% ipython --no-banner

In [1]: import numpy as np

In [2]: import numpy.linalg as la

In [3]: np.set_printoptions(precision=2, suppress=True, linewidth=140, legacy="1.25")

In [4]: arr = np.load("a.npy")

In [5]: arr
Out[5]: 
array([[ 0.8, -1.1,  0.5,  0.1,  0.8, -0.2, -0.1],
       [ 0.5,  0.8,  1. , -0.9, -0.3,  0. ,  0.4],
       [ 0.5,  0. , -0.6,  1.2,  0. , -0.8,  0.6],
       [ 0.4, -0.1,  1.1,  1. , -0.3, -0.7, -1.4],
       [-0.7, -0.6,  3.2, -1. , -1.2, -0.2, -1.7],
       [-0.7,  0.5,  0.2, -0.6, -1.3, -0.9, -1.6],
       [-1.8, -0.8,  0.8,  0.1, -0.3,  0. , -0.4],
       [ 1. , -0.9,  1.1, -0.9, -1. ,  0.5,  0.8],
       [-0.2,  1. , -1.8, -2.2,  0.4,  1.8,  0.6],
       [ 0.5,  0.6,  1.3,  0.3, -0.4, -1. ,  0.4],
       [ 1.5, -0.6, -1.9, -0.1, -0.1,  1.6, -1. ]])

In [6]: vec = np.array([2, 2, 1, 2, 0, 1, 1])

In [7]: rhs = arr @ vec

In [8]: b, lr = np.zeros(7), 1 / la.norm(arr, 2) ** 2

In [9]: for i in range(6):
   ...:     b -= lr * arr.T @ (arr @ b - rhs)
   ...:     if i % 1 == 0: print(i, round(la.norm(arr @ b - rhs), 2))
   ...: 
0 6.17
1 4.68
2 3.77
3 3.18
4 2.79
5 2.52

In [10]: round(float(la.cond(arr)), 2)
Out[10]: 6.69

In [11]: F = np.loadtxt("data.csv", delimiter=",")

In [12]: F
Out[12]: 
array([[-1.3 ,  0.52, -5.63, -3.7 ,  3.7 ,  0.67,  2.39,  0.32,  1.12],
       [ 1.62,  1.29,  4.7 , -3.71, -4.98, -2.62, -0.41, -4.11, -1.  ],
       [ 0.12,  0.03, -0.51, -7.21, -0.26, -0.45,  1.98, -3.61,  2.27],
       [ 0.79,  1.49,  1.13, -7.79, -2.7 , -2.18,  1.57, -4.83,  0.41],
       [-1.12,  3.2 , -5.7 ,  3.19,  2.47, -0.88,  0.42,  3.62, -4.49],
       [-0.1 , -2.2 ,  1.33,  2.49,  0.82,  1.67, -0.83,  1.06,  1.84],
       [-0.6 ,  0.26, -1.5 ,  7.6 ,  1.7 ,  0.82, -1.61,  4.6 , -2.59],
       [ 1.08, -3.63,  7.08,  6.32, -2.42,  1.7 , -3.21,  0.91,  1.91],
       [-1.89, -0.12, -7.4 , -3.22,  5.61,  1.68,  2.81,  1.42,  1.9 ],
       [ 1.08,  1.58,  2.66, -3.32, -3.61, -2.31,  0.01, -3.11, -1.29],
       [ 0.83,  1.46,  1.11, -7.82, -2.67, -2.2 ,  1.61, -4.8 ,  0.44],
       [-1.43, -1.67, -4.33, -1.19,  4.48,  2.4 ,  1.59,  1.41,  3.01],
       [ 0.6 ,  0.58,  1.8 , -0.55, -1.89, -1.01, -0.42, -1.13, -0.79],
       [ 1.49,  1.26,  5.18,  3.51, -4.68, -2.1 , -2.4 , -0.52, -3.29],
       [-0.87,  4.07, -6.36, -4.14,  1.69, -2.11,  2.4 , -0.1 , -3.28],
       [ 0.6 , -3.29,  5.08,  6.72, -1.04,  1.99, -2.76,  1.89,  1.59],
       [-0.59,  0.7 , -2.89, -1.92,  1.59,  0.  ,  1.22,  0.1 ,  0.04],
       [ 0.41,  1.41, -0.04, -5.07, -1.49, -1.58,  1.16, -2.89, -0.21],
       [-0.09,  1.71, -2.01, -4.7 , -0.12, -1.3 ,  1.61, -1.93, -0.49],
       [ 1.3 , -0.09,  4.23, -5.8 , -3.79, -1.48,  0.4 , -4.79,  1.47],
       [ 1.39, -0.47,  5.09, -3.48, -4.01, -1.22, -0.43, -3.93,  1.18],
       [-1.44,  3.07, -7.32, -1.32,  3.41, -0.82,  1.98,  1.91, -2.83],
       [-0.49,  2.89, -4.18, -4.43,  0.8 , -1.69,  2.01, -0.99, -1.86],
       [-0.44, -0.1 , -1.09,  2.73,  1.23,  0.61, -0.39,  1.91, -0.59],
       [ 1.31,  1.19,  3.15, -8.2 , -4.06, -2.46,  1.17, -5.82,  0.76],
       [-0.33, -0.51, -0.2 ,  5.01,  1.01,  0.92, -1.22,  2.82, -0.94],
       [ 0.86,  0.67,  3.41,  4.02, -2.78, -1.1 , -2.02,  0.55, -2.48]])

In [13]: proj = F @ la.solve(F.T @ F, F.T)

In [14]: round(float(np.trace(proj)), 2)
Out[14]: 9.0

In [15]: np.round(la.eigvalsh(proj), 2) + 0
Out[15]: array([0., 0., 0., 0., 0., 0., 0., 0., 0., 0., 0., 0., 0., 0., 0., 0., 0., 0., 1., 1., 1., 1., 1., 1., 1., 1., 1.])

In [16]: proj @ F[:, 1]
Out[16]: 
array([ 0.52,  1.29,  0.03,  1.49,  3.2 , -2.2 ,  0.26, -3.63, -0.12,  1.58,  1.46, -1.67,  0.58,  1.26,  4.07, -3.29,  0.7 ,  1.41,  1.71,
       -0.09, -0.47,  3.07,  2.89, -0.1 ,  1.19, -0.51,  0.67])
